$ ipython --no-banner

In [1]: import numpy as np

In [2]: import numpy.linalg as la

In [3]: np.set_printoptions(precision=2, suppress=True, linewidth=200)

In [4]: F = np.loadtxt("m.csv", delimiter=",")

In [5]: print(F)
[[ 2. -4.  0.]
 [-4.  6.  1.]
 [ 0.  1. 16.]]

In [6]: rng = np.random.default_rng(8614)

In [7]: lab = rng.permutation(3)

In [8]: print(lab)
[2 0 1]

In [9]: out = F[lab][:, lab]

In [10]: print(np.trace(out))
24.0

In [11]: ev, V = la.eig(F)

In [12]: print(np.sort(la.eigvals(F.T)))
[-0.49  8.38 16.11]

In [13]: print(ev)
[-0.49  8.38 16.11]

In [14]: print(round(float(np.prod(ev)), 2))
-66.0

In [15]: print(np.sort(la.eigvals(la.inv(F))))
[-2.05  0.06  0.12]

In [16]: ev, V = la.eigh(F)

In [17]: print(la.eigvalsh(F @ F))
[  0.24  70.18 259.58]

In [18]: print(np.round(V.T @ F @ V, 2) + 0)
[[-0.49  0.    0.  ]
 [ 0.    8.38  0.  ]
 [ 0.    0.   16.11]]

In [19]: print(ev)
[-0.49  8.38 16.11]

In [20]: print(np.round(V.T @ V, 2) + 0)
[[1. 0. 0.]
 [0. 1. 0.]
 [0. 0. 1.]]

In [21]: data = np.loadtxt("mat.csv", delimiter=",")

In [22]: print(data)
[[ 0.  1. -1. -2.  1.]
 [ 0.  0.  1.  3. -3.]
 [ 0.  0.  0.  1.  2.]
 [ 0.  0.  0.  0.  0.]
 [ 0.  0.  0.  0.  0.]]

In [23]: hat = np.triu(np.array([[1, 0, 2, 1, 0],
    ...:     [2, 1, 0, 2, 2],
    ...:     [3, 3, 1, 3, 3],
    ...:     [2, 3, 0, 2, 1],
    ...:     [0, 0, 3, 3, 1]]), 1) + np.eye(5)

In [24]: out = hat @ data @ la.inv(hat)

In [25]: print(out)
[[ 0.  1. -1.  1.  5.]
 [ 0.  0.  1.  0. -6.]
 [ 0.  0.  0.  1.  1.]
 [ 0.  0.  0.  0.  0.]
 [ 0.  0.  0.  0.  0.]]

In [26]: print(hat @ data - data @ hat)
[[ 0.  0.  0.  3.  7.]
 [ 0.  0.  0. -3. -6.]
 [ 0.  0.  0.  0. -1.]
 [ 0.  0.  0.  0.  0.]
 [ 0.  0.  0.  0.  0.]]

In [27]: print(np.poly(out))
[1. 0. 0. 0. 0. 0.]

In [28]: print(la.matrix_rank(out))
3
